$ python3 -q
>>> import numpy as np
>>> np.set_printoptions(precision=3, suppress=True, linewidth=160)
>>> rnd = lambda a: np.round(a, 3) + 0
>>> W0 = np.loadtxt("run13.csv", delimiter=",")
>>> rnd(W0)
array([[-0.155, -0.466,  0.642,  0.368, -0.261, -0.376, -0.032],
       [-0.039, -0.387,  0.297, -0.673,  0.31 ,  0.166, -0.429],
       [ 0.272, -0.536, -0.334,  0.079, -0.551,  0.452, -0.12 ],
       [-0.349, -0.067, -0.203, -0.575, -0.465, -0.389,  0.367],
       [ 0.621,  0.328,  0.084, -0.169, -0.335, -0.415, -0.432],
       [ 0.582, -0.4  , -0.094, -0.066,  0.382, -0.28 ,  0.513],
       [ 0.233,  0.272,  0.575, -0.206, -0.241,  0.473,  0.465]])
>>> # orthonormal columns
>>> rnd(W0 @ W0.T)
array([[1., 0., 0., 0., 0., 0., 0.],
       [0., 1., 0., 0., 0., 0., 0.],
       [0., 0., 1., 0., 0., 0., 0.],
       [0., 0., 0., 1., 0., 0., 0.],
       [0., 0., 0., 0., 1., 0., 0.],
       [0., 0., 0., 0., 0., 1., 0.],
       [0., 0., 0., 0., 0., 0., 1.]])
>>> rnd(np.linalg.pinv(W0))
array([[-0.155, -0.039,  0.272, -0.349,  0.621,  0.582,  0.233],
       [-0.466, -0.387, -0.536, -0.067,  0.328, -0.4  ,  0.272],
       [ 0.642,  0.297, -0.334, -0.203,  0.084, -0.094,  0.575],
       [ 0.368, -0.673,  0.079, -0.575, -0.169, -0.066, -0.206],
       [-0.261,  0.31 , -0.551, -0.465, -0.335,  0.382, -0.241],
       [-0.376,  0.166,  0.452, -0.389, -0.415, -0.28 ,  0.473],
       [-0.032, -0.429, -0.12 ,  0.367, -0.432,  0.513,  0.465]])
>>> rnd(np.linalg.norm(W0, axis=0))
array([1., 1., 1., 1., 1., 1., 1.])
>>> q, r_ = np.linalg.qr(W0)
>>> abs(r_[0, 0]), rnd(np.linalg.norm(W0[:, 0]))
(np.float64(1.0), np.float64(1.0))
>>> rnd(np.trace(q @ q.T))
np.float64(7.0)
>>> A2 = W0 / np.sqrt((W0 ** 2).mean(axis=1, keepdims=True))
>>> rnd(A2[1])
array([-0.103, -1.023,  0.787, -1.781,  0.819,  0.44 , -1.135])
>>> np.linalg.matrix_rank(W0 - W0.mean(axis=1, keepdims=True))
np.int64(6)
>>> feats = np.loadtxt("mat.csv", delimiter=",")
>>> rnd(feats)
array([[-1.223,  1.091, -1.738, -1.414,  0.27 ,  0.109, -1.1  ],
       [ 0.586, -1.112,  1.958,  1.03 ,  0.333, -0.212,  1.539],
       [-0.268, -0.948,  1.887,  0.401,  0.992, -0.298,  1.799],
       [ 1.556,  0.274, -0.963,  0.803, -1.648,  0.312, -1.455],
       [ 1.465,  0.35 , -1.082,  0.701, -1.624,  0.318, -1.528],
       [-0.855, -0.722,  1.62 , -0.099,  1.354, -0.326,  1.781],
       [ 1.352,  0.434, -1.21 ,  0.58 , -1.586,  0.324, -1.601],
       [ 1.989, -0.524,  0.44 ,  1.55 , -1.42 ,  0.161, -0.358],
       [ 1.074,  0.609, -1.466,  0.303, -1.467,  0.329, -1.725],
       [ 0.666,  0.806, -1.727, -0.069, -1.246,  0.32 , -1.806],
       [ 0.868,  0.716, -1.612,  0.111, -1.361,  0.327, -1.779],
       [-0.215, -0.964,  1.902,  0.444,  0.955, -0.294,  1.792],
       [-1.396,  1.054, -1.618, -1.499,  0.458,  0.073, -0.927],
       [-0.165,  1.055, -1.969, -0.735, -0.677,  0.261, -1.708],
       [-0.805, -0.745,  1.651, -0.054,  1.327, -0.325,  1.79 ],
       [ 1.194, -1.096,  1.755,  1.398, -0.239, -0.115,  1.126],
       [ 0.372, -1.089,  1.975,  0.884,  0.512, -0.239,  1.635],
       [-1.381, -0.413,  1.179, -0.611,  1.596, -0.323,  1.583]])
>>> # rank 2
>>> left, sv, Vh = np.linalg.svd(feats, full_matrices=False)
>>> rnd(np.cumsum(sv ** 2) / np.sum(sv ** 2))
array([0.73, 1.  , 1.  , 1.  , 1.  , 1.  , 1.  ])
>>> rnd(left.T @ feats @ Vh.T)
array([[10.877,  0.   ,  0.   ,  0.   ,  0.   ,  0.   ,  0.   ],
       [ 0.   ,  6.611,  0.   ,  0.   ,  0.   ,  0.   ,  0.   ],
       [ 0.   ,  0.   ,  0.   ,  0.   ,  0.   ,  0.   ,  0.   ],
       [ 0.   ,  0.   ,  0.   ,  0.   ,  0.   ,  0.   ,  0.   ],
       [ 0.   ,  0.   ,  0.   ,  0.   ,  0.   ,  0.   ,  0.   ],
       [ 0.   ,  0.   ,  0.   ,  0.   ,  0.   ,  0.   ,  0.   ],
       [ 0.   ,  0.   ,  0.   ,  0.   ,  0.   ,  0.   ,  0.   ]])
>>> rnd(np.sqrt((sv ** 2).sum())), rnd(np.linalg.norm(feats))
(np.float64(12.728), np.float64(12.728))
>>> rnd(np.abs(Vh[0]))
array([0.172, 0.288, 0.599, 0.066, 0.385, 0.104, 0.604])
>>> gram = np.cov(feats, rowvar=False)
>>> rnd(np.linalg.eigvalsh(gram)[::-1])
array([6.951, 2.407, 0.   , 0.   , 0.   , 0.   , 0.   ])
>>> rnd(np.polyfit(feats[:, 2], feats[:, 0], 1))
array([-0.105,  0.273])
>>> rnd(np.corrcoef(feats[:, 2], feats[:, 0])[0, 1])
np.float64(-0.158)
>>> gram.shape
(7, 7)
>>> arr = np.loadtxt("layer13.csv", delimiter=",")
>>> arr
array([[  1.,  -3.,   9., -27.],
       [  1.,  -2.,   4.,  -8.],
       [  1.,  -1.,   1.,  -1.],
       [  1.,   0.,   0.,   0.],
       [  1.,   1.,   1.,   1.],
       [  1.,   2.,   4.,   8.],
       [  1.,   3.,   9.,  27.],
       [  1.,   4.,  16.,  64.],
       [  1.,   5.,  25., 125.],
       [  1.,   6.,  36., 216.]])
>>> x0 = np.array([0, 0, -2, 2])
>>> target = arr @ x0
>>> rnd(np.linalg.pinv(arr) @ arr)
array([[1., 0., 0., 0.],
       [0., 1., 0., 0.],
       [0., 0., 1., 0.],
       [0., 0., 0., 1.]])
>>> target
array([-72., -24.,  -4.,   0.,   0.,   8.,  36.,  96., 200., 360.])
>>> rnd(np.linalg.solve(arr.T @ arr, arr.T @ target))
array([ 0.,  0., -2.,  2.])
>>> rng = np.random.default_rng(87)
>>> target = target + 0.05 * rng.normal(size=10)
>>> rnd(target)
array([-71.976, -24.007,  -3.976,   0.078,  -0.034,   7.97 ,  36.041,  96.002, 200.079, 359.948])
>>> b, *_ = np.linalg.lstsq(arr, target)
>>> rnd(b)
array([ 0.01 ,  0.004, -1.998,  2.   ])
>>> rnd(np.linalg.norm(target - arr @ b))
np.float64(0.131)
>>> rnd(arr.T @ (target - arr @ b))
array([0., 0., 0., 0.])
>>> u = np.array([2, 0])
>>> np.correlate(arr[1], arr[7], "full")
array([  64., -112.,  228., -455., -114.,  -28.,   -8.])
>>> np.cross(arr[1, :3], arr[7, :3])
array([-48., -12.,   6.])
>>> F = np.load("test19.npy")
>>> F
array([[ 0.2, -1.6,  0. , -0.8,  1.5,  0. , -0.8,  1.1, -1.6],
       [-1. , -1.3, -0.4, -1.9, -1.2, -1.2, -0.5, -1.2, -0.9],
       [ 0.1,  0.9, -0.4,  0.1, -0.4, -1.1, -1.3,  0.5, -1.2],
       [-0.3,  0.3,  0.5,  0. , -1. ,  1. ,  0.2,  1.8, -2.4],
       [ 1. ,  0.6,  0.1, -1.1, -0.5,  0.7,  1.2,  1.3, -0.9],
       [ 1.5,  0.1, -0.3,  0.6,  1. ,  0.6, -1.4,  1. ,  1.7],
       [ 0.8,  2. ,  0.2, -0.5,  1. ,  1.5,  0.5,  0.8,  0.3],
       [-0.5, -0.6,  0.9, -1.2,  1.2,  0.2,  0.6, -1.2,  1. ],
       [-1.2, -0.9,  0.7,  0.9,  1.1,  0. , -1.4,  0.9,  0.3],
       [ 0.8,  2.4,  0.1, -1.1,  0.7,  1.5, -0.6,  1.8,  1. ],
       [-1.2,  1. , -0.1, -0.6,  0.2,  1. , -1.1, -0.5,  0.5],
       [-0.6, -0.4, -0.6,  0.1, -1.1,  1.4, -0.7,  0.4, -0.2],
       [-1.6,  0. , -0.8,  0.1, -0.9, -0.9, -0.5, -0.7,  0.3],
       [ 0.5,  0.2,  0.1,  0.5,  0.6,  0.9,  0.7,  1.1,  1.6],
       [-0.8, -0.8, -1.5,  1.1,  0.4,  1. ,  0.5,  0. ,  0.8],
       [ 0.9, -1. ,  0.9, -2. , -0.3, -0.6, -1.1,  1.1, -2.1],
       [ 0.6,  0.6, -0.9,  1.2,  1.1,  2.6,  0.8,  0.6,  1.1],
       [ 1.2, -0.8, -1.9, -1.2, -0.8, -0.3,  0.6,  0.3,  0. ],
       [ 1.6,  0.8, -0.4,  1.7,  0.2,  0.3,  0.5, -0.3,  0.1],
       [-0.9, -1.9, -0.3, -0.3,  0.2,  0.1, -0.1, -0.6,  1. ],
       [ 1.4, -0.5, -0.6,  0.6, -1.1,  0. , -0.7, -1.5,  0.1],
       [ 0.1,  0.4,  0.3, -0.3, -0.9,  1.5, -2.5,  0.8, -0.4],
       [ 0.5,  0.4, -1.8,  2.7,  1.1,  0.6,  0.2,  0.2, -1.1],
       [ 7.5, -2.5, -0.5,  9.5, -4. , -9.5,  3.5, -1. , -2. ],
       [-0.6,  2. , -0.9,  0. ,  0. ,  0.6, -1.1, -0.2, -0.9],
       [-0.3, -1.3, -0.7,  1.7,  1.1, -0.1, -1. ,  1.2,  0.3],
       [ 1.1,  1.6,  0.7,  0.3, -1.5, -1.4, -0.1, -0.1,  1.5],
       [ 0.8,  0.3, -1.5, -1.2,  0.3, -0.3,  0. ,  1.7,  0.1],
       [-0.2, -1.1, -0.3,  1.7, -0.9, -1.1,  0.2,  2.5,  0.2],
       [ 0.6,  1.7,  0.7,  0.9,  0.9, -1.4, -0.6,  0.1,  0.6],
       [-0.5, -0.8,  1.5, -0.2, -0.3, -1.5,  1.4,  0.1, -1.1],
       [-1.3,  1.1, -0.7,  0.1,  0. , -0.2, -1.7, -0.9, -0.3],
       [-0.6, -0.7,  0.1,  1.1,  0.5,  1.2, -0.9,  1.3,  1.1],
       [-0.8,  0.2, -0.5, -1.1,  0. , -0.1, -1.7,  0.5, -0.6],
       [ 0. , -0.4,  0.5, -0.6,  1.1,  0.6,  0.7,  1.2, -2.4],
       [-0.6,  0.9,  1.9, -0.6, -1.5,  0.6, -1.3,  1.1, -0.6],
       [-0.9, -0.3,  0.3, -0.5,  0.6, -0.9,  0. ,  0. ,  2.7],
       [-0.5,  2. , -0.1, -1.4, -1.4,  2.2,  0.6, -1.1, -0.7]])
>>> # row 23 is much longer than the rest
>>> cen = F - F.mean(axis=0)
>>> evecs = np.linalg.svd(cen)[2][:1]
>>> A2 = cen - cen @ evecs.T @ evecs
>>> rnd(np.diag(evecs.T @ evecs))
array([0.185, 0.032, 0.001, 0.322, 0.049, 0.342, 0.053, 0.006, 0.011])
>>> np.linalg.norm(A2, axis=1).round(6).argmax()
np.int64(1)
>>> data = np.load("case9.npy")
>>> data
array([[0, 4, 5, 2],
       [0, 4, 5, 2],
       [0, 5, 7, 4],
       [0, 4, 5, 2],
       [0, 3, 3, 0],
       [0, 4, 5, 2],
       [0, 4, 5, 2],
       [0, 4, 5, 2],
       [0, 4, 5, 2],
       [0, 5, 7, 4],
       [0, 3, 3, 0],
       [0, 5, 7, 4],
       [0, 4, 5, 2],
       [0, 3, 3, 0],
       [0, 3, 3, 0],
       [0, 5, 7, 4],
       [0, 3, 3, 0]])
>>> r = np.linalg.matrix_rank(data)
>>> r
np.int64(2)
>>> null = np.linalg.svd(data)[2][r:].T
>>> [int(np.linalg.matrix_rank(np.delete(data, i, axis=0))) for i in range(17)]
[2, 2, 2, 2, 2, 2, 2, 2, 2, 2, 2, 2, 2, 2, 2, 2, 2]
>>> rnd(null @ null.T)
array([[ 1.   ,  0.   ,  0.   ,  0.   ],
       [ 0.   ,  0.444, -0.444,  0.222],
       [ 0.   , -0.444,  0.444, -0.222],
       [ 0.   ,  0.222, -0.222,  0.111]])
>>> np.allclose(data @ null, 0)
True
>>> null.shape
(4, 2)
>>> J = np.load("x.npy")
>>> J
array([[0., 1., 1., 1., 1., 1., 1.],
       [1., 0., 1., 1., 1., 1., 1.],
       [1., 1., 0., 1., 1., 1., 1.],
       [1., 1., 1., 0., 1., 1., 1.],
       [1., 1., 1., 1., 0., 1., 1.],
       [1., 1., 1., 1., 1., 0., 1.],
       [1., 1., 1., 1., 1., 1., 0.]])
>>> w, evecs = np.linalg.eigh(J)
>>> x0 = np.array([5, 0, 4, 5, 4, 3, 4])
>>> np.abs(J).sum(axis=1).max(), rnd(np.abs(w).max())
(np.float64(6.0), np.float64(6.0))
>>> rnd(x0 @ J @ x0 / (x0 @ x0)), rnd(w[0]), rnd(w[-1])
(np.float64(4.841), np.float64(-1.0), np.float64(6.0))
>>> rnd(np.linalg.eigvalsh(J[1:, 1:]))
array([-1., -1., -1., -1., -1.,  5.])
>>> rnd(evecs * np.abs(w) @ evecs.T)
array([[1.714, 0.714, 0.714, 0.714, 0.714, 0.714, 0.714],
       [0.714, 1.714, 0.714, 0.714, 0.714, 0.714, 0.714],
       [0.714, 0.714, 1.714, 0.714, 0.714, 0.714, 0.714],
       [0.714, 0.714, 0.714, 1.714, 0.714, 0.714, 0.714],
       [0.714, 0.714, 0.714, 0.714, 1.714, 0.714, 0.714],
       [0.714, 0.714, 0.714, 0.714, 0.714, 1.714, 0.714],
       [0.714, 0.714, 0.714, 0.714, 0.714, 0.714, 1.714]])
